$ ipython --no-banner

In [1]: import numpy as np

In [2]: np.set_printoptions(precision=3, suppress=True, linewidth=120)

In [3]: def tidy(a):
   ...:     return np.round(a, 3) + 0
   ...: 

In [4]: K = np.load("dump.npy")

In [5]: tidy(K)
Out[5]: 
array([[-1.625, -0.273,  1.81 , -1.975, -1.389,  2.044],
       [ 0.813, -0.742,  1.207, -1.833,  3.154, -0.15 ],
       [-2.903, -2.152, -0.512,  0.268,  0.521, -1.529],
       [-0.697,  1.672, -2.401, -2.548, -0.021, -0.68 ],
       [ 0.581, -1.943, -2.288,  0.039,  0.412,  2.546],
       [-1.858,  2.042, -0.07 ,  1.475,  1.918,  1.587]])

In [6]: r0 = np.array([0, -3, -1, 1, 0, -3])

In [7]: other = K + np.outer(r0, np.eye(6)[2])

In [8]: np.linalg.matrix_rank(other - K)
Out[8]: np.int64(1)

In [9]: np.linalg.matrix_rank(np.linalg.inv(other) - np.linalg.inv(K), tol=1e-8)
Out[9]: np.int64(1)

In [10]: tidy(other)
Out[10]: 
array([[-1.625, -0.273,  1.81 , -1.975, -1.389,  2.044],
       [ 0.813, -0.742, -1.793, -1.833,  3.154, -0.15 ],
       [-2.903, -2.152, -1.512,  0.268,  0.521, -1.529],
       [-0.697,  1.672, -1.401, -2.548, -0.021, -0.68 ],
       [ 0.581, -1.943, -2.288,  0.039,  0.412,  2.546],
       [-1.858,  2.042, -3.07 ,  1.475,  1.918,  1.587]])

In [11]: tidy(K @ K.T)
Out[11]: 
array([[16.,  0.,  0.,  0.,  0.,  0.],
       [ 0., 16.,  0.,  0.,  0.,  0.],
       [ 0.,  0., 16.,  0.,  0.,  0.],
       [ 0.,  0.,  0., 16.,  0.,  0.],
       [ 0.,  0.,  0.,  0., 16.,  0.],
       [ 0.,  0.,  0.,  0.,  0., 16.]])

In [12]: data = np.loadtxt("mat.csv", delimiter=",")

In [13]: data
Out[13]: 
array([[-0.759,  1.776,  2.181,  0.095,  0.843,  3.958,  0.356],
       [ 1.21 , -2.934,  1.477, -1.672,  0.724, -0.456, -3.037],
       [-1.377, -1.782,  1.237,  0.668,  2.166,  3.488, -1.043],
       [ 3.514,  3.067, -0.884,  1.474, -0.061, -0.486, -0.218],
       [ 0.546, -1.917, -0.761, -1.165,  3.391, -2.511, -1.135],
       [-1.003, -1.128, -0.918, -3.127, -2.963, -0.057,  1.822],
       [ 3.75 , -0.197, -2.631,  0.891, -1.329,  1.16 , -0.258],
       [ 0.337,  0.816,  2.906,  0.183,  2.776, -1.873,  2.128],
       [ 0.047, -2.946,  0.436, -2.013,  3.018,  1.384, -1.027],
       [ 0.978, -0.504,  0.867,  0.036, -0.334,  0.118,  4.787],
       [ 0.504,  2.477, -2.214, -1.482, -0.615, -3.075, -1.295],
       [ 1.097,  3.204, -1.433, -0.17 , -1.77 ,  2.644,  1.152],
       [ 2.997, -1.942,  3.029,  0.155,  0.276,  1.161,  1.274],
       [-2.696, -1.301,  0.042,  1.269,  2.244, -3.038, -0.407],
       [-0.931, -0.401, -1.116, -2.399,  0.011,  4.102,  0.383],
       [-0.619, -3.734, -0.402, -2.025,  1.986, -0.222, -1.554]])

In [14]: C2 = np.cov(data, rowvar=False)

In [15]: tidy(np.median(data, axis=0))
Out[15]: array([ 0.42 , -0.816, -0.18 , -0.067,  0.5  ,  0.03 , -0.238])

In [16]: tidy(np.polyfit(data[:, 6], data[:, 2], 1))
Out[16]: array([0.197, 0.09 ])

In [17]: tidy(np.corrcoef(data[:, 6], data[:, 2])[0, 1])
Out[17]: np.float64(0.211)

In [18]: C2.shape
Out[18]: (7, 7)

In [19]: other = np.c_[data[:, :2] @ np.array([[1, 0], [-5, 5]]), np.array([-2, -1, 0, 0, 0, -1, 0, 3, -3, 3, 2, -1, 2, 2, -1, -3])]

In [20]: tidy(other)
Out[20]: 
array([[ -9.639,   8.88 ,  -2.   ],
       [ 15.88 , -14.67 ,  -1.   ],
       [  7.533,  -8.91 ,   0.   ],
       [-11.821,  15.335,   0.   ],
       [ 10.131,  -9.585,   0.   ],
       [  4.637,  -5.64 ,  -1.   ],
       [  4.735,  -0.985,   0.   ],
       [ -3.743,   4.08 ,   3.   ],
       [ 14.777, -14.73 ,  -3.   ],
       [  3.498,  -2.52 ,   3.   ],
       [-11.881,  12.385,   2.   ],
       [-14.923,  16.02 ,  -1.   ],
       [ 12.707,  -9.71 ,   2.   ],
       [  3.809,  -6.505,   2.   ],
       [  1.074,  -2.005,  -1.   ],
       [ 18.051, -18.67 ,  -3.   ]])

In [21]: tidy(np.linalg.norm(other - data @ np.linalg.lstsq(data, other)[0], axis=0))
Out[21]: array([0.   , 0.   , 4.275])

In [22]: tidy(np.linalg.norm(np.linalg.qr(data)[0].T @ other, axis=0) ** 2 / ((other ** 2).sum(axis=0) + 1e-12))
Out[22]: array([1.   , 1.   , 0.674])

In [23]: tidy(np.linalg.lstsq(data, other[:, 0])[0])
Out[23]: array([ 1., -5.,  0.,  0.,  0.,  0.,  0.])

In [24]: cen = data - data.mean(axis=0)

In [25]: U, sig, vt = np.linalg.svd(cen, full_matrices=False)

In [26]: tidy(cen.mean(axis=0))
Out[26]: array([0., 0., 0., 0., 0., 0., 0.])

In [27]: tidy(np.abs(vt[-1]))
Out[27]: array([0.292, 0.211, 0.256, 0.552, 0.633, 0.101, 0.298])

In [28]: tidy(sig)
Out[28]: array([10.994,  9.257,  7.826,  6.716,  6.253,  3.895,  3.274])

In [29]: np.abs(U[:, 0]).argmax()
Out[29]: np.int64(11)

In [30]: np.searchsorted(np.cumsum(sig ** 2) / (sig ** 2).sum(), 0.9) + 1
Out[30]: np.int64(5)

In [31]: tidy((sig ** 2).sum() ** 2 / (sig ** 4).sum())
Out[31]: np.float64(4.823)

In [32]: np.linalg.matrix_rank(cen)
Out[32]: np.int64(7)

In [33]: W2 = data[[4, 6]].astype(float)

In [34]: for _ in range(6):
    ...:     z = np.linalg.norm(data[:, None] - W2, axis=-1).argmin(axis=1)
    ...:     W2 = np.array([data[z == j].mean(axis=0) for j in range(2)])
    ...: 

In [35]: z
Out[35]: array([1, 0, 0, 1, 0, 1, 1, 0, 0, 1, 0, 1, 1, 0, 1, 0])

In [36]: np.abs(W2[1] - W2[0]).argmax()
Out[36]: np.int64(4)

In [37]: rng = np.random.default_rng(978)

In [38]: mat = rng.normal(size=(44, 8))

In [39]: mat = 20 * mat / np.linalg.norm(mat, axis=1, keepdims=True)

In [40]: tidy(mat)
Out[40]: 
array([[  3.371,   0.576,  -8.096,  -8.847, -13.059,  -5.1  ,   6.846,  -1.035],
       [-10.37 ,   2.074,  13.237,  -7.015,   1.995,   3.289,  -3.353,  -6.14 ],
       [  3.962,   3.709,  -5.924, -11.411,  -0.859,   3.499, -13.76 ,  -1.712],
       [  1.571,  -0.804,   6.504,  -4.159, -12.03 ,  -5.54 ,  12.6  ,  -1.765],
       [  4.182,  -3.146,  -1.824,   8.364,   5.214, -16.212,   1.722,  -2.516],
       [-13.904,  -8.591,  -5.245,  -3.601,   1.615,  -3.242,  -7.208,  -5.228],
       [ 16.023,   4.836,  -4.845,   3.045,   8.52 ,   3.645,  -0.211,  -1.096],
       [ -0.449,   1.62 ,  15.115,   1.341,   8.309,   1.769,  -1.339,  -9.641],
       [ -2.203,   9.965, -11.508,  -8.986,  -2.002,  -8.174,  -3.236,   1.166],
       [  3.413, -10.855,   5.478,  -0.021,  -3.354,   2.091,  -6.967, -13.279],
       [ 10.522,  -5.298,  -3.986,  11.525,   3.215,  -5.173,  -7.352,  -4.624],
       [ -2.337,   8.284,   2.533,  15.468,   5.866,   2.381,   5.986,  -2.082],
       [ -7.614,   2.04 , -12.28 ,   4.13 ,   2.642,  -6.098,   6.369,  -9.235],
       [  0.39 ,   0.036,   5.595,  10.817,  -3.966,   9.676,   9.173,   7.619],
       [ -6.359, -10.148,  -2.066,  -7.575,   0.429,  -5.128,   7.9  ,  10.298],
       [  5.371,  -7.609,  -4.811,   8.081,   9.417,   4.724, -10.145,  -3.3  ],
       [ -4.175,  -1.254,  -7.156,   8.403,   0.02 ,   9.677,  -9.816,   8.316],
       [  2.425,  12.628,   2.422,  -2.677,  -2.384,  -0.617,   0.595,  14.669],
       [ -0.944,  -4.41 ,  -4.789,  -4.589,  11.878, -10.699,   0.889,  -8.906],
       [ -2.451,  -5.017,  -0.686,  -0.89 ,  -8.179,  -5.407,  -4.488,  15.852],
       [ -8.728,  -3.639,   9.116,   0.867,   2.87 ,   4.151,  -0.019,  14.186],
       [  8.95 ,  -4.61 ,  12.652,  10.315,   3.168,   2.439,  -1.947,   3.521],
       [ -2.765,  12.253,  10.48 ,   4.863,  -9.626,  -3.531,   0.901,  -1.671],
       [  3.896,   7.88 ,   3.013, -15.9  ,   3.743,  -2.887,   4.29 ,   4.481],
       [-12.876,  -8.325,   7.7  ,   2.6  ,   1.94 ,   9.459,  -2.154,  -0.989],
       [ 10.105,  -8.097,  -2.82 ,  -9.058,  -4.725,  -7.474,   7.07 ,   3.765],
       [ -1.318, -13.145,  -4.234, -12.006,   1.432,   0.686,   4.265,  -6.533],
       [  3.832,  -1.768,  -5.974,  -2.024,  -6.547,   4.562,   6.125, -15.531],
       [  1.14 ,  12.879,  -4.669,  12.695,  -1.12 ,  -3.133,  -6.215,   0.397],
       [ -4.755,  -2.904,  12.437,   6.882,   1.595,  10.572,   5.837,  -4.303],
       [  2.959,   0.721,  -4.319,   4.406, -10.248,  11.823,  -1.804,  10.228],
       [ -3.618,  11.857,  -7.771,  -1.546,   6.954,   4.666,   7.353,  -7.703],
       [ 14.81 ,  -5.235,   6.701,   2.48 ,  -3.518,   1.554,  -8.949,  -2.71 ],
       [  4.216,  -9.309,  -5.576,  -4.405,  12.23 ,  -7.992,   5.537,   0.985],
       [  1.109,  -4.221,   2.911,   7.195,  -6.385,  11.244,  10.365,  -6.788],
       [ -2.548,   0.246,  10.   ,  -4.35 ,   2.456,   3.874,  12.283,  10.129],
       [  5.745, -12.069,  -0.813,   2.398,   8.192,  -9.371,   5.883,   5.04 ],
       [  6.664,   6.214,   2.124,   3.404,   5.909,   3.662,  14.059,   7.411],
       [ -2.033,  -0.968,   2.537, -14.905,  -0.997,   2.716, -12.566,  -0.251],
       [ -0.561,  -1.36 ,   5.097,  -3.345,   5.188,  16.188,  -5.261,  -6.635],
       [ 10.155,   4.057,  -0.391,   5.408,   7.686,   0.926,  -5.962,  12.471],
       [  0.638,   7.053, -12.688,   8.453,  -7.1  ,   1.473,   3.181,   7.396],
       [ 10.23 ,  -6.427,   3.746, -11.217,   1.86 ,  -2.004,  -8.761,   5.473],
       [  3.179,  11.851, -12.668,   6.136,  -0.505,   5.33 ,  -2.081,  -4.283]])

In [41]: cen = mat - mat.mean(axis=1)
---------------------------------------------------------------------------
ValueError                                Traceback (most recent call last)
Cell In[41], line 1
----> 1 cen = mat - mat.mean(axis=1)

ValueError: operands could not be broadcast together with shapes (44,8) (44,) 

In [42]: cen = mat - mat.mean(axis=0)

In [43]: U, sig, vt = np.linalg.svd(cen, full_matrices=False)

In [44]: tidy(vt[0] * np.sign(vt[0, np.abs(vt[0]).argmax()]))
Out[44]: array([-0.026,  0.369,  0.299,  0.701, -0.061,  0.482,  0.081,  0.2  ])

In [45]: tidy(cen.mean(axis=0))
Out[45]: array([0., 0., 0., 0., 0., 0., 0., 0.])

In [46]: feats = np.loadtxt("arr.csv", delimiter=",")

In [47]: feats
Out[47]: 
array([[6., 1., 7., 0., 4., 6., 6., 9., 1., 9., 1., 8., 9., 6.],
       [0., 3., 6., 8., 6., 1., 2., 0., 4., 2., 7., 4., 6., 3.],
       [3., 4., 2., 5., 7., 9., 2., 0., 1., 4., 8., 4., 0., 2.],
       [2., 3., 9., 3., 2., 8., 4., 9., 8., 6., 9., 1., 8., 8.],
       [2., 2., 4., 9., 8., 9., 4., 4., 6., 3., 3., 9., 3., 8.],
       [9., 5., 7., 9., 7., 5., 5., 7., 0., 0., 8., 1., 4., 0.],
       [9., 5., 7., 9., 7., 5., 5., 7., 0., 0., 8., 1., 4., 0.]])

In [48]: rk = np.linalg.matrix_rank(feats)

In [49]: rk
Out[49]: np.int64(6)

In [50]: null = np.linalg.svd(feats)[2][rk:].T

In [51]: [int(np.linalg.matrix_rank(feats[:, :j + 1])) for j in range(14)]
Out[51]: [1, 2, 3, 4, 5, 6, 6, 6, 6, 6, 6, 6, 6, 6]

In [52]: [int(np.linalg.matrix_rank(feats[:i])) for i in range(1, len(feats) + 1)]
Out[52]: [1, 2, 3, 4, 5, 6, 6]

In [53]: null.shape
Out[53]: (14, 8)

In [54]: np.linalg.matrix_rank(feats.T @ feats), np.linalg.matrix_rank(feats @ feats.T)
Out[54]: (np.int64(6), np.int64(6))

In [55]: U, sig, vt = np.linalg.svd(feats)

In [56]: np.argmax(sig[:-1] / (sig[1:] + 1e-6)) + 1
Out[56]: np.int64(6)

In [57]: other = U[:, :6] @ np.diag(sig[:6]) @ vt[:6]

In [58]: np.linalg.matrix_rank(other)
Out[58]: np.int64(6)

In [59]: r0 = np.array([2, 1, 0])

In [60]: np.array([np.convolve(row, r0, "same") for row in feats])
Out[60]: 
array([[ 8., 15.,  7.,  8., 16., 18., 24., 11., 19., 11., 17., 26., 21.,  6.],
       [ 6., 15., 22., 20.,  8.,  5.,  2.,  8.,  8., 16., 15., 16., 12.,  3.],
       [11.,  8., 12., 19., 25., 13.,  2.,  2.,  9., 20., 16.,  4.,  4.,  2.],
       [ 8., 21., 15.,  7., 18., 16., 22., 25., 20., 24., 11., 17., 24.,  8.],
       [ 6., 10., 22., 25., 26., 17., 12., 16., 12.,  9., 21., 15., 19.,  8.],
       [19., 19., 25., 23., 17., 15., 19.,  7.,  0., 16., 10.,  9.,  4.,  0.],
       [19., 19., 25., 23., 17., 15., 19.,  7.,  0., 16., 10.,  9.,  4.,  0.]])

In [61]: np.convolve(feats[2], r0)
Out[61]: array([ 6., 11.,  8., 12., 19., 25., 13.,  2.,  2.,  9., 20., 16.,  4.,  4.,  2.,  0.])

In [62]: np.correlate(feats[2], feats[0], "full")
Out[62]: 
array([ 18.,  51.,  72.,  83., 134., 198., 203., 198., 159., 216., 240., 313., 278., 219., 216., 176., 208., 195.,
       146.,  93.,  57.,  78.,  68.,  52.,  38.,   2.,  12.])

In [63]: A = np.load("run0.npy")

In [64]: A
Out[64]: 
array([[146, -33, -37, -31, -37, -32,  10, -42],
       [-33,  90,  32,  32,   9,  48,   1,  -6],
       [-37,  32,  88, -22, -12,  72,  19,  -8],
       [-31,  32, -22,  84, -14,  11, -22,  -9],
       [-37,   9, -12, -14, 119, -22,   8,   0],
       [-32,  48,  72,  11, -22, 109,  -6, -25],
       [ 10,   1,  19, -22,   8,  -6, 145,  18],
       [-42,  -6,  -8,  -9,   0, -25,  18, 101]])

In [65]: vec = np.ones(8)

In [66]: for _ in range(7):
    ...:     vec = A @ vec
    ...:     vec /= np.linalg.norm(vec)
    ...:     print(round(vec @ A @ vec, 3))
    ...: 
195.832
223.526
233.723
238.332
240.5
241.52
241.998

In [67]: tidy(np.linalg.eigvalsh(A)[-1])
Out[67]: np.float64(242.415)

In [68]: F = np.load("layer9.npy")

In [69]: tidy(F)
Out[69]: 
array([[1.   , 0.   , 0.   , 0.   , 0.   ],
       [0.   , 0.667, 0.   , 0.333, 0.   ],
       [0.   , 0.   , 1.   , 0.   , 0.   ],
       [0.5  , 0.   , 0.   , 0.5  , 0.   ],
       [0.   , 0.   , 0.333, 0.333, 0.333]])

In [70]: vec = np.array([0, 1, 1, 1, 3])

In [71]: rhs = F @ vec

In [72]: coef, lr = np.zeros(5), 1 / np.linalg.norm(F, 2) ** 2

In [73]: for i in range(6):
    ...:     coef -= lr * F.T @ (F @ coef - rhs)
    ...:     if i % 1 == 0: print(i, round(np.linalg.norm(F @ coef - rhs), 3))
    ...: 
0 0.97
1 0.726
2 0.618
3 0.556
4 0.513
5 0.48

In [74]: tidy(np.linalg.cond(F))
Out[74]: np.float64(4.901)

In [75]: def softmax(z):
    ...:     e = np.exp(z - z.max(axis=-1, keepdims=True))
    ...:     return e / e.sum(axis=-1, keepdims=True)
    ...: 

In [76]: tidy(softmax(10 * F[3]))
Out[76]: array([0.495, 0.003, 0.003, 0.495, 0.003])

In [77]: att = F @ F.T / np.sqrt(5)

In [78]: softmax(att).round(6).argmax(axis=1)
Out[78]: array([0, 1, 2, 0, 2])
